$ ipython --no-banner

In [1]: import numpy as np

In [2]: np.set_printoptions(suppress=True, linewidth=120)

In [3]: A = np.load("out6.npy")

In [4]: A
Out[4]: 
array([[3, 1, 3, 0, 3],
       [2, 1, 1, 3, 1],
       [2, 0, 3, 2, 3],
       [3, 2, 3, 0, 0],
       [3, 2, 3, 0, 0],
       [2, 2, 3, 2, 1],
       [1, 3, 3, 2, 1],
       [1, 1, 3, 1, 0],
       [2, 1, 1, 3, 2],
       [2, 2, 0, 2, 2],
       [3, 3, 3, 1, 0]])

In [5]: # row 4 repeats row 3

In [6]: Xc = A - A.mean(axis=1)
ValueError: operands could not be broadcast together with shapes (11,5) (11,) 


In [7]: Xc = A - A.mean(axis=0)

In [8]: left, sig, VT = np.linalg.svd(Xc, full_matrices=False)

In [9]: round((sig ** 2).sum() ** 2 / (sig ** 4).sum(), 2)
Out[9]: np.float64(3.0)

In [10]: (np.sign(left[:, 0]) == np.sign(left[0, 0])).astype(int)
Out[10]: array([1, 0, 0, 1, 1, 1, 1, 1, 0, 0, 1])

In [11]: np.abs(left[:, 0]).argmax()
Out[11]: np.int64(8)

In [12]: rng = np.random.default_rng(6019)

In [13]: idx = rng.permutation(5)

In [14]: Y = A[:, idx] * rng.choice([-1, 1], 5)

In [15]: Y
Out[15]: 
array([[ 3,  1,  3, -3,  0],
       [ 2,  1,  1, -1, -3],
       [ 2,  0,  3, -3, -2],
       [ 3,  2,  3,  0,  0],
       [ 3,  2,  3,  0,  0],
       [ 2,  2,  3, -1, -2],
       [ 1,  3,  3, -1, -2],
       [ 1,  1,  3,  0, -1],
       [ 2,  1,  1, -2, -3],
       [ 2,  2,  0, -2, -2],
       [ 3,  3,  3,  0, -1]])

In [16]: left, _, VT = np.linalg.svd(A.T @ Y)

In [17]: np.round(np.linalg.lstsq(A, Y)[0], 2) + 0
Out[17]: 
array([[ 1.,  0.,  0.,  0.,  0.],
       [ 0.,  1.,  0.,  0.,  0.],
       [ 0.,  0.,  1.,  0.,  0.],
       [ 0.,  0.,  0.,  0., -1.],
       [ 0.,  0.,  0., -1.,  0.]])

In [18]: X = np.loadtxt("layer16.csv", delimiter=",")

In [19]: X.round(2)
Out[19]: 
array([[0.5 , 0.25, 0.  , 0.25, 0.  , 0.  , 0.  , 0.  , 0.  , 0.  ],
       [0.  , 0.5 , 0.  , 0.  , 0.  , 0.25, 0.  , 0.  , 0.25, 0.  ],
       [0.  , 0.  , 0.67, 0.  , 0.  , 0.  , 0.  , 0.  , 0.33, 0.  ],
       [0.  , 0.  , 0.17, 0.17, 0.  , 0.17, 0.17, 0.17, 0.  , 0.17],
       [0.2 , 0.  , 0.  , 0.  , 0.2 , 0.2 , 0.  , 0.2 , 0.2 , 0.  ],
       [0.17, 0.17, 0.  , 0.  , 0.17, 0.33, 0.  , 0.  , 0.17, 0.  ],
       [0.25, 0.  , 0.25, 0.  , 0.  , 0.  , 0.5 , 0.  , 0.  , 0.  ],
       [0.  , 0.12, 0.  , 0.12, 0.12, 0.12, 0.12, 0.12, 0.12, 0.12],
       [0.  , 0.  , 0.  , 0.  , 0.  , 0.  , 0.  , 0.33, 0.33, 0.33],
       [0.  , 0.  , 0.  , 0.  , 0.  , 0.  , 0.  , 0.  , 0.  , 1.  ]])

In [20]: np.round(np.linalg.matrix_power(X, 100), 2) + 0
Out[20]: 
array([[0., 0., 0., 0., 0., 0., 0., 0., 0., 1.],
       [0., 0., 0., 0., 0., 0., 0., 0., 0., 1.],
       [0., 0., 0., 0., 0., 0., 0., 0., 0., 1.],
       [0., 0., 0., 0., 0., 0., 0., 0., 0., 1.],
       [0., 0., 0., 0., 0., 0., 0., 0., 0., 1.],
       [0., 0., 0., 0., 0., 0., 0., 0., 0., 1.],
       [0., 0., 0., 0., 0., 0., 0., 0., 0., 1.],
       [0., 0., 0., 0., 0., 0., 0., 0., 0., 1.],
       [0., 0., 0., 0., 0., 0., 0., 0., 0., 1.],
       [0., 0., 0., 0., 0., 0., 0., 0., 0., 1.]])

In [21]: pr = np.eye(10)[6]

In [22]: for _ in range(4):
    ...:     pr = pr @ X
    ...:     print(pr.round(2))
    ...: 
[0.25 0.   0.25 0.   0.   0.   0.5  0.   0.   0.  ]
[0.25 0.06 0.29 0.06 0.   0.   0.25 0.   0.08 0.  ]
[0.19 0.09 0.27 0.07 0.   0.03 0.14 0.04 0.14 0.04]
[0.13 0.1  0.22 0.06 0.01 0.05 0.08 0.06 0.17 0.1 ]
